% ipython --no-banner

In [1]: import numpy as np

In [2]: import numpy.linalg as la

In [3]: np.set_printoptions(precision=2, suppress=True, linewidth=160, sign=" ")

In [4]: r0 = np.array([-3, 2])

In [5]: M = np.array([np.roll(r0, i) for i in range(2)])

In [6]: print(M)
[[-3  2]
 [ 2 -3]]

In [7]: # symmetric

In [8]: hat = np.triu(np.array([[3, 2], [3, 3]]), 1) + np.eye(2)

In [9]: other = hat @ M @ la.inv(hat)

In [10]: print(la.matrix_rank(other))
2

In [11]: t = np.radians(36)

In [12]: Rm = np.eye(2)

In [13]: Rm[1, 1] = Rm[0, 0] = np.cos(t)

In [14]: Rm[1, 0], Rm[0, 1] = -np.sin(t), np.sin(t)

In [15]: print(Rm)
[[ 0.81  0.59]
 [-0.59  0.81]]

In [16]: other = M @ Rm.T

In [17]: print(np.abs(other - M).max(axis=0))
[ 2.15  1.38]

In [18]: print(np.allclose(M @ M.T, other @ other.T))
True

In [19]: print(la.svd(M, compute_uv=False), la.svd(other, compute_uv=False))
[ 5.  1.] [ 5.  1.]

In [20]: E = np.loadtxt("layer5.csv", delimiter=",")

In [21]: print(E)
[[-0.06  0.54  0.84]
 [ 0.06 -0.84  0.54]
 [ 1.    0.09  0.02]]

In [22]: # orthonormal columns

In [23]: rng = np.random.default_rng(1600)

In [24]: labels = rng.permutation(3)

In [25]: print(labels)
[ 1  2  0]

In [26]: other = E[labels][:, labels]

In [27]: print(np.allclose(other, E))
False

In [28]: print(np.sort(np.abs(la.eigvals(other))))
[ 1.  1.  1.]

In [29]: other = np.array([[1, 1], [-1, 1], [-2, -2]])

In [30]: print(la.matrix_rank(E @ other))
2

In [31]: print(np.einsum("ij->j", E))
[ 1.   -0.21  1.4 ]

In [32]: print(np.einsum("ik,kj->ij", E, other))
[[-2.28 -1.2 ]
 [-0.18 -1.86]
 [ 0.87  1.04]]
